$ python3 -q
>>> import numpy as np
>>> np.set_printoptions(precision=2, suppress=True, linewidth=200)
>>> def rd(a):
...     return np.round(a, 2) + 0
... 
>>> W0 = np.load("dump.npy")
>>> print(W0)
[[2 3 5]
 [5 2 3]
 [3 5 2]]
>>> x0 = np.array([2, -3, -3])
>>> target = W0 @ x0
>>> b, lr = np.zeros(3), 1 / np.linalg.norm(W0, 2) ** 2
>>> for i in range(6):
...     b -= lr * W0.T @ (W0 @ b - target)
...     if i % 1 == 0: print(i, round(np.linalg.norm(W0 @ b - target), 2))
... 
0 10.05
1 9.34
2 8.69
3 8.08
4 7.51
5 6.99
>>> print(rd(b))
[-0.16 -1.92 -1.92]
>>> Q, vecs = np.linalg.qr(W0[:, :2])[0], np.linalg.qr(W0[:, 2:])[0]
>>> sv = np.linalg.svd(Q.T @ vecs, compute_uv=False)
>>> print(rd(sv))
[0.86]
>>> print((sv > 0.9).sum())
0
>>> print(rd(np.degrees(np.arccos(sv.clip(0, 1)))))
[31.11]
>>> print(rd(np.linalg.norm(Q @ Q.T - vecs @ vecs.T, 2)))
1.0
>>> print(np.einsum("ii->", W0))
6
>>> print(np.einsum("ij,ji->", W0, W0))
102
>>> print(rd(np.linalg.det(W0[::-1])))
-70.0
>>> print(np.kron(np.eye(2, dtype=int), W0))
[[2 3 5 0 0 0]
 [5 2 3 0 0 0]
 [3 5 2 0 0 0]
 [0 0 0 2 3 5]
 [0 0 0 5 2 3]
 [0 0 0 3 5 2]]
>>> arr = np.array([[1.39, 0.43, -0.14],
...     [-3.59, 0.05, 1.5],
...     [-0.37, -0.15, -0.18],
...     [-2.45, 0.76, 1.39]])
>>> x0 = np.array([0, 3, 2])
>>> target = arr @ x0
>>> b, lr = np.zeros(3), 1 / np.linalg.norm(arr, 2) ** 2
>>> for i in range(150):
...     b -= lr * arr.T @ (arr @ b - target)
...     if i % 50 == 0: print(i, round(np.linalg.norm(arr @ b - target), 2))
... 
0 3.31
50 0.43
100 0.07
>>> print(rd(np.linalg.cond(arr)))
24.84
>>> print(rd(b))
[0.05 2.88 2.14]
>>> B = np.c_[arr[:, :1] @ np.array([[4]]), np.array([7, 6, 2, 8])]
>>> print(B)
[[  5.56   7.  ]
 [-14.36   6.  ]
 [ -1.48   2.  ]
 [ -9.8    8.  ]]
>>> print(rd(np.linalg.norm(np.linalg.qr(arr)[0].T @ B, axis=0) ** 2 / ((B ** 2).sum(axis=0) + 1e-12)))
[1.   0.78]
>>> print(np.linalg.matrix_rank(np.c_[arr, B]))
4
>>> print(rd(np.linalg.lstsq(arr, B[:, 0])[0]))
[4. 0. 0.]
>>> w1 = np.array([[1, 1, 3, -1], [3, -1, 1, -3], [-3, 0, -2, -3]])
>>> b = np.array([1, 0, -2, 0])
>>> act = np.maximum(arr @ w1 + b, 0)
>>> print(rd(act))
[[4.1  0.96 2.88 0.  ]
 [0.   0.   0.   0.  ]
 [0.72 0.   0.   1.36]
 [0.   0.   0.   0.  ]]
>>> cent = np.array([[2, -1, 2], [-3, -3, -2], [3, 3, -2], [-2, 2, 1]])
>>> print((act @ cent).round(6).argmax(axis=1))
[0 0 2 0]
>>> print(rd(act @ cent))
[[13.96  1.66  0.52]
 [ 0.    0.    0.  ]
 [-1.28  2.    2.8 ]
 [ 0.    0.    0.  ]]
>>> print(np.argsort(-np.linalg.norm(act, axis=0).round(6), kind="stable")[:3])
[0 2 3]
>>> print(np.linalg.cond(act) > 100)
True
>>> print(np.linalg.matrix_rank(act, rtol=0.1))
2
>>> x0 = np.array([1, 2, 2])
>>> target = arr @ x0
>>> print(rd(np.linalg.pinv(arr) @ arr))
[[1. 0. 0.]
 [0. 1. 0.]
 [0. 0. 1.]]
>>> rng = np.random.default_rng(797)
>>> target = target + 0.3 * rng.normal(size=4)
>>> print(rd(target))
[ 1.62 -0.38 -1.26  1.92]
>>> b, *_ = np.linalg.lstsq(arr, target)
>>> print(b.round())
[1. 2. 2.]
>>> M = np.tril(np.array([[6, 8, 3, 7], [8, 0, 4, 9], [8, 3, 3, 6], [6, 0, 8, 0]]), -1) + np.eye(4, dtype=int)
>>> print(M)
[[1 0 0 0]
 [8 1 0 0]
 [8 3 1 0]
 [6 0 8 1]]
>>> # triangular, det is the product of the diagonal
>>> proj = np.triu(np.array([[0, 2, 2, 1], [0, 1, 2, 2], [1, 0, 1, 1], [0, 1, 1, 1]]), 1) + np.eye(4)
>>> B = proj @ M @ np.linalg.inv(proj)
>>> print(np.linalg.matrix_rank(B))
4
>>> print(rd(np.linalg.det(B)))
1.0
>>> X = np.loadtxt("w.csv", delimiter=",")
>>> print(rd(X))
[[-0.8   0.4   0.45]
 [ 0.4  -0.2   0.89]
 [ 0.44  0.9   0.  ]]
>>> B = np.linalg.inv(X)
>>> print(rd(X @ B))
[[1. 0. 0.]
 [0. 1. 0.]
 [0. 0. 1.]]
>>> print(rd(np.linalg.inv(B)))
[[-0.8   0.4   0.45]
 [ 0.4  -0.2   0.89]
 [ 0.44  0.9   0.  ]]
>>> print(rd(np.linalg.cond(X)))
1.0
>>> print(np.allclose(B, X.T))
True
>>> x0 = np.array([3, 1, 0])
>>> print(rd(X.T @ (X @ x0)))
[3. 1. 0.]
>>> print(rd(np.linalg.svd(X, compute_uv=False)))
[1. 1. 1.]
>>> T = np.stack([X, 3 * X, X[::-1]])
>>> print(T.shape)
(3, 3, 3)
>>> print(np.linalg.matrix_rank(T.reshape(3, -1)))
2
>>> print(np.linalg.matrix_rank(T))
[3 3 3]
>>> print(rd(np.linalg.norm(T, axis=(1, 2))))
[1.73 5.2  1.73]
>>> lab = rng.permutation(3)
>>> print(lab)
[0 1 2]
>>> B = X[lab][:, lab]
>>> print(rd(B))
[[-0.8   0.4   0.45]
 [ 0.4  -0.2   0.89]
 [ 0.44  0.9   0.  ]]
>>> print(rd(np.diag(B)))
[-0.8 -0.2  0. ]
>>> Q, _ = np.linalg.qr(np.array([[0.5, 0.7, -0.4, -0.5],
...     [2.0, 1.8, -0.4, 0.7],
...     [0.4, 0.6, 1.2, 0.3],
...     [-1.0, 1.3, 0.0, 0.1]]))
>>> J = Q[:, :3]
>>> print(rd(J))
[[-0.21 -0.21  0.27]
 [-0.86 -0.36  0.16]
 [-0.17 -0.19 -0.95]
 [ 0.43 -0.89  0.07]]
>>> x0 = np.array([-2, 1, -1])
>>> target = J @ x0
>>> print(rd(np.linalg.solve(J.T @ J, J.T @ target)))
[-2.  1. -1.]
>>> target = target + 0.05 * rng.normal(size=4)
>>> print(rd(target))
[-0.05  1.21  1.14 -1.83]
>>> b, *_ = np.linalg.lstsq(J, target)
>>> print(rd(b))
[-2.01  1.   -1.03]
>>> print(rd(np.linalg.norm(target - J @ b)))
0.0
>>> Q, vecs = np.linalg.qr(arr[:, :2])[0], np.linalg.qr(arr[:, 2:])[0]
>>> sv = np.linalg.svd(Q.T @ vecs, compute_uv=False)
>>> print(rd(np.degrees(np.arccos(sv.clip(0, 1)))))
[7.33]
>>> m1 = np.load("m.npy")
>>> print(m1)
[[5 2 4 6]
 [2 1 1 2]
 [4 1 6 6]
 [6 2 6 8]]
>>> U, sv, vt = np.linalg.svd(m1)
>>> vecs = vt[:(sv > 1e-8).sum()]
>>> x0 = m1[2] + -1 * m1[3] + rng.integers(2) * np.eye(4)[2]
>>> print(x0)
[-2. -1.  0. -2.]
>>> print(np.linalg.matrix_rank(np.vstack([m1, x0])))
3
>>> print(rd(vecs.T @ vecs))
[[ 0.56  0.44  0.    0.22]
 [ 0.44  0.56  0.   -0.22]
 [ 0.    0.    1.    0.  ]
 [ 0.22 -0.22  0.    0.89]]
>>> print(np.allclose(vecs.T @ vecs @ x0, x0))
True
>>> print(np.linalg.matrix_power(m1, 4))
[[25305  8578 26356 33454]
 [ 8578  2909  8929 11338]
 [26356  8929 27474 34854]
 [33454 11338 34854 44232]]
>>> print(rd(np.abs(np.linalg.eigvals(m1)).max()))
17.78
>>> print(rd(np.sort(np.abs(np.linalg.eigvals(m1)))))
[ 0.    0.26  1.96 17.78]
